$ python3 -q
>>> import numpy as np
>>> np.set_printoptions(precision=2, suppress=True, linewidth=140)
>>> J = np.load("layer6.npy")
>>> print(J)
[[-2 -1]
 [-1 -2]]
>>> Q, Rm = np.linalg.qr(J)
>>> print(Rm)
[[ 2.24  1.79]
 [ 0.   -1.34]]
>>> print(np.round(Q.T @ Q, 2) + 0)
[[1. 0.]
 [0. 1.]]
>>> print(np.abs(np.diag(Rm)))
[2.24 1.34]
>>> print([int(np.linalg.matrix_rank(np.linalg.matrix_power(Rm, p))) for p in range(1, 3)])
[2, 2]
>>> print(np.linalg.matrix_rank(Rm - Rm[0, 0] * np.eye(2)))
1
>>> print(np.prod(np.diag(Rm)), np.round(np.linalg.det(Rm), 2))
-3.0 -3.0
>>> vals, vecs = np.linalg.eig(J)
>>> print(np.sort(np.linalg.eigvals(np.linalg.inv(J))))
[-1.   -0.33]
>>> print(np.sort(np.linalg.eigvals(J @ J)))
[1. 9.]
>>> print(vals)
[-1. -3.]
>>> F = np.load("data.npy")
>>> print(F)
[[ 0  0  0]
 [ 0 -1  0]
 [ 0  0 -1]]
>>> r0 = np.array([3, 1, 0])
>>> print(np.polyval(r0, F[1]))
[0 2 0]
>>> print(np.correlate(F[1], F[0], "full"))
[0 0 0 0 0]
>>> M = np.loadtxt("case4.csv", delimiter=",")
>>> print(M)
[[0. 1. 0. 0.]
 [1. 0. 1. 1.]
 [0. 1. 0. 0.]
 [0. 1. 0. 0.]]
>>> # columns 0 and 2 are equal
>>> print(np.linalg.lstsq(M[:-1].T, M[-1])[2])
2
>>> print(np.abs(np.diag(np.linalg.qr(M)[1])) > 1e-9)
[ True  True False False]
>>> try:
...     np.linalg.inv(M)
... except np.linalg.LinAlgError as e:
...     print("failed:", e)
... 
failed: Singular matrix
>>> print(np.round(M @ np.linalg.pinv(M) @ M, 2) + 0)
[[0. 1. 0. 0.]
 [1. 0. 1. 1.]
 [0. 1. 0. 0.]
 [0. 1. 0. 0.]]
>>> E = np.array([[5, 2, -1],
...     [0, 0, 0],
...     [0, 0, 0],
...     [0, 0, 0],
...     [0, 0, 0],
...     [3, 0, 0],
...     [5, 2, -1],
...     [3, 0, 0],
...     [-3, -1, -3],
...     [-3, -1, -3],
...     [2, 2, -1],
...     [0, 0, 0],
...     [-3, -1, -3],
...     [3, 0, 0],
...     [0, 0, 0],
...     [0, 0, 0],
...     [0, 0, 0],
...     [3, 0, 0]])
>>> print(E)
[[ 5  2 -1]
 [ 0  0  0]
 [ 0  0  0]
 [ 0  0  0]
 [ 0  0  0]
 [ 3  0  0]
 [ 5  2 -1]
 [ 3  0  0]
 [-3 -1 -3]
 [-3 -1 -3]
 [ 2  2 -1]
 [ 0  0  0]
 [-3 -1 -3]
 [ 3  0  0]
 [ 0  0  0]
 [ 0  0  0]
 [ 0  0  0]
 [ 3  0  0]]
>>> cen = E - E.mean(axis=0)
>>> Uu, sigma, Vh = np.linalg.svd(cen, full_matrices=False)
>>> print(sigma)
[10.97  4.    2.14]
>>> print(Vh[0] * np.sign(Vh[0, np.abs(Vh[0]).argmax()]))
[0.93 0.28 0.25]
>>> print(np.searchsorted(np.cumsum(sigma ** 2) / (sigma ** 2).sum(), 0.9) + 1)
2
>>> print(np.abs(Vh[0]).argmax())
0
>>> print(np.round(cen.mean(axis=0), 2) + 0)
[0. 0. 0.]
>>> print(np.linalg.matrix_rank(cen))
3
>>> print((np.sign(Uu[:, 0]) == np.sign(Uu[0, 0])).astype(int))
[1 0 0 0 0 1 1 1 0 0 1 0 0 1 0 0 0 1]
>>> vec = np.array([-3, 3, -3])
>>> target = E @ vec
>>> print(target)
[-6  0  0  0  0 -9 -6 -9 15 15  3  0 15 -9  0  0  0 -9]
>>> print(np.linalg.solve(E.T @ E, E.T @ target))
[-3.  3. -3.]
>>> rng = np.random.default_rng(56)
>>> target = target + 0.02 * rng.normal(size=18)
>>> print(target)
[-6.02  0.01  0.04  0.02  0.01 -8.97 -5.99 -8.96 14.97 15.    3.01 -0.01 15.   -9.02 -0.03  0.02 -0.05 -9.03]
>>> beta, *_ = np.linalg.lstsq(E, target)
>>> print(np.round(E.T @ (target - E @ beta), 2) + 0)
[0. 0. 0.]
>>> print(beta)
[-3.  3. -3.]
>>> print([round(float(np.linalg.norm(np.linalg.solve(E.T @ E + lam * np.eye(3), E.T @ target))), 2) for lam in (0, 1, 10, 100)])
[5.2, 4.75, 3.34, 1.53]
